>>> import numpy as np
>>> from numpy import linalg as LA
>>> np.set_printoptions(precision=3, suppress=True, linewidth=100)
>>> m1 = np.array([[-1, -1, -2, 1],
...     [1, 0, 3, 2],
...     [0, 0, 0, 0],
...     [1, -2, 0, 3],
...     [2, -1, 2, 2],
...     [0, -1, 1, 0],
...     [0, -1, 1, 0],
...     [3, -3, 2, 2],
...     [2, -1, 2, 2],
...     [2, -1, 2, 2],
...     [0, 0, 0, 0],
...     [3, -3, 2, 2],
...     [-1, 1, 1, 0],
...     [3, -3, 2, 2],
...     [0, -1, 1, 0]])
>>> B = np.c_[m1[:, :2] @ np.array([[2, -2], [3, -3]]), np.array([3, 8, -6, -7, 1, -5, 6, -3, -8, 1, 7, -2, 4, 8, -8])]
>>> B
array([[-5,  5,  3],
       [ 2, -2,  8],
       [ 0,  0, -6],
       [-4,  4, -7],
       [ 1, -1,  1],
       [-3,  3, -5],
       [-3,  3,  6],
       [-3,  3, -3],
       [ 1, -1, -8],
       [ 1, -1,  1],
       [ 0,  0,  7],
       [-3,  3, -2],
       [ 1, -1,  4],
       [-3,  3,  8],
       [-3,  3, -8]])
>>> np.round(LA.norm(B - m1 @ LA.lstsq(m1, B)[0], axis=0), 3) + 0
array([ 0.  ,  0.  , 21.56])
>>> np.round(LA.lstsq(m1, B[:, 0])[0], 3) + 0
array([2., 3., 0., 0.])
>>> LA.matrix_rank(B)
np.int64(2)
>>> cov = np.cov(m1, rowvar=False)
>>> np.argsort(-m1.std(axis=0).round(6), kind="stable")
array([0, 2, 1, 3])
>>> cov.shape
(4, 4)
>>> round(float(np.corrcoef(m1[:, 0], m1[:, 1])[0, 1]), 3)
-0.766
>>> np.argwhere(np.triu(np.abs(np.corrcoef(m1.T)) > 0.8, 1))
array([], shape=(0, 2), dtype=int64)
>>> x = np.array([1, 0, -1, 2])
>>> target = m1 @ x
>>> np.round(LA.lstsq(m1, target)[0], 3) + 0
array([ 1.,  0., -1.,  2.])
>>> target
array([ 3,  2,  0,  7,  4, -1, -1,  5,  4,  4,  0,  5, -2,  5, -1])
>>> np.round(LA.pinv(m1) @ m1, 3) + 0
array([[1., 0., 0., 0.],
       [0., 1., 0., 0.],
       [0., 0., 1., 0.],
       [0., 0., 0., 1.]])
>>> rng = np.random.default_rng(50648)
>>> target = target + 0.05 * rng.normal(size=15)
>>> target
array([ 3.001,  2.054, -0.02 ,  7.002,  4.043, -1.006, -0.968,  4.947,  4.029,  4.052, -0.044,
        4.969, -1.89 ,  4.973, -0.963])
>>> coef, *_ = LA.lstsq(m1, target)
>>> [round(float(LA.norm(LA.solve(m1.T @ m1 + lam * np.eye(4), m1.T @ target))), 2) for lam in (0, 1, 10, 100)]
[2.44, 2.19, 1.4, 0.63]
>>> np.round(LA.norm(target - m1 @ coef), 3)
np.float64(0.093)
>>> coef
array([ 0.964,  0.01 , -0.971,  2.023])
>>> labels = m1[:, 2] > np.median(m1[:, 2])
>>> r0 = m1[labels].mean(axis=0) - m1[~labels].mean(axis=0)
>>> np.argsort(-np.abs(r0).round(6), kind="stable")
array([0, 2, 3, 1])
>>> r0
array([ 2.411, -1.089,  1.893,  1.5  ])
>>> x = np.array([2, 0, 2, 1])
>>> np.einsum("ij,j->i", m1, x)
array([-5, 10,  0,  5, 10,  2,  2, 12, 10, 10,  0, 12,  0, 12,  2])
>>> m1 @ x
array([-5, 10,  0,  5, 10,  2,  2, 12, 10, 10,  0, 12,  0, 12,  2])
>>> (m1 * x).sum(axis=1)
array([-5, 10,  0,  5, 10,  2,  2, 12, 10, 10,  0, 12,  0, 12,  2])
>>> (m1 @ x).argmax()
np.int64(7)
>>> LA.norm(m1 @ x) <= LA.norm(m1, 2) * LA.norm(x) + 1e-9
np.True_
>>> m1 * x
array([[-2,  0, -4,  1],
       [ 2,  0,  6,  2],
       [ 0,  0,  0,  0],
       [ 2,  0,  0,  3],
       [ 4,  0,  4,  2],
       [ 0,  0,  2,  0],
       [ 0,  0,  2,  0],
       [ 6,  0,  4,  2],
       [ 4,  0,  4,  2],
       [ 4,  0,  4,  2],
       [ 0,  0,  0,  0],
       [ 6,  0,  4,  2],
       [-2,  0,  2,  0],
       [ 6,  0,  4,  2],
       [ 0,  0,  2,  0]])
>>> K = np.eye(3, dtype=int)[rng.permutation(3)] * np.array([2, 1, 2])
>>> K
array([[0, 0, 2],
       [2, 0, 0],
       [0, 1, 0]])
>>> x = np.array([1, 1, 0])
>>> K @ (2 * x)
array([0, 4, 2])
>>> K @ x
array([0, 2, 1])
>>> (K * x).sum(axis=1)
array([0, 2, 1])
>>> (K @ x).argmax()
np.int64(1)
>>> np.sign((K @ x).round(6))
array([0, 1, 1])
>>> hat = np.triu(np.array([[0, -2, 1], [-1, -1, -1], [2, 2, 1]]), 1) + np.eye(3)
>>> B = hat @ K @ LA.inv(hat)
>>> np.round(np.poly(B), 3) + 0
array([ 1.,  0.,  0., -4.])
>>> LA.matrix_rank(B)
np.int64(3)
>>> np.trace(B), np.trace(K)
(np.float64(0.0), np.int64(0))
>>> hat @ K - K @ hat
array([[-4.,  1.,  0.],
       [ 0.,  3., -2.],
       [ 0.,  0.,  1.]])
